$ ipython --no-banner

In [1]: import numpy as np

In [2]: from numpy import linalg as LA

In [3]: np.set_printoptions(precision=3, suppress=True, linewidth=200)

In [4]: out = np.array([[0, 0, 3, 2],
   ...:     [2, 3, 1, 1],
   ...:     [0, 1, 1, 3],
   ...:     [3, 2, 0, 2],
   ...:     [2, 1, 3, 2],
   ...:     [1, 3, 0, 2],
   ...:     [1, 0, 0, 0],
   ...:     [3, 3, 0, 2],
   ...:     [0, 3, 2, 0],
   ...:     [1, 2, 1, 1]])

In [5]: cent = np.array([[-5, -5, -3, -4, -4, -3, -1, -5, -4, -3],
   ...:     [-4, 5, -5, -2, -3, 1, 0, -1, 3, 2],
   ...:     [-4, 5, -2, -1, -4, 0, -4, -2, -5, -2],
   ...:     [4, -4, -2, -5, 4, 1, -4, 5, 3, 2]])

In [6]: m1 = out @ cent

In [7]: m1
Out[7]: 
array([[ -4,   7, -10, -13,  -4,   2, -20,   4,  -9,  -2],
       [-22,   6, -25, -20, -17,  -2, -10, -10,  -1,   0],
       [  4,  -2, -13, -18,   5,   4, -16,  12,   7,   6],
       [-15, -13, -23, -26, -10,  -5, -11,  -7,   0,  -1],
       [-18,   2, -21, -23, -15,  -3, -22,  -7, -14,  -6],
       [ -9,   2, -22, -20,  -5,   2,  -9,   2,  11,   7],
       [ -5,  -5,  -3,  -4,  -4,  -3,  -1,  -5,  -4,  -3],
       [-19,  -8, -28, -28, -13,  -4, -11,  -8,   3,   1],
       [-20,  25, -19,  -8, -17,   3,  -8,  -7,  -1,   2],
       [-13,   6, -17, -14, -10,   0,  -9,  -4,   0,   1]])

In [8]: U, s, VT = LA.svd(m1)

In [9]: s.round(3) + 0
Out[9]: array([107.469,  38.228,  30.766,  26.429,   0.   ,   0.   ,   0.   ,   0.   ,   0.   ,   0.   ])

In [10]: np.argmax(s[:-1] / (s[1:] + 1e-6)) + 1
Out[10]: np.int64(4)

In [11]: out = U[:, :4] @ np.diag(s[:4]) @ VT[:4]

In [12]: np.round(LA.norm(m1 - out) / LA.norm(m1), 3)
Out[12]: np.float64(0.0)

In [13]: np.round(np.abs(m1 - out).max(), 3)
Out[13]: np.float64(0.0)

In [14]: LA.matrix_rank(out)
Out[14]: np.int64(4)

In [15]: m1 @ m1
Out[15]: 
array([[ 301,   30,  487,  550,  228,   36,  449,   56,  138,   43],
       [ 740,  259, 1585, 1895,  513,   58, 1520,  -56,  244,   20],
       [-246,  489, -123,   83, -233,   64,  -26, -110,  -58,   10],
       [1070,  276, 1938, 2129,  746,  115, 1446,  151,   95,  -32],
       [1187,  -29, 1943, 2055,  880,   82, 1551,  204,  271,   27],
       [ -28,  593,  490,  862,  -90,   61,  660, -217,   48,    8],
       [ 496,  -94,  726,  693,  372,   25,  472,  129,   45,  -14],
       [ 964,  405, 1942, 2248,  654,  111, 1604,   41,  138,  -20],
       [  20,  207,  502,  849,    0,  -20,  964, -282,  305,   74],
       [ 350,  224,  855, 1083,  233,   37,  890,  -75,  156,   22]])

In [16]: np.round(np.sort(np.abs(LA.eigvals(m1))), 3) + 0
Out[16]: array([ 0.   ,  0.   ,  0.   ,  0.   ,  0.   ,  0.   , 15.01 , 15.01 , 15.101, 64.411])

In [17]: np.round(np.abs(LA.eigvals(m1)).max(), 3)
Out[17]: np.float64(64.411)

In [18]: np.allclose(m1, m1.T)
Out[18]: False
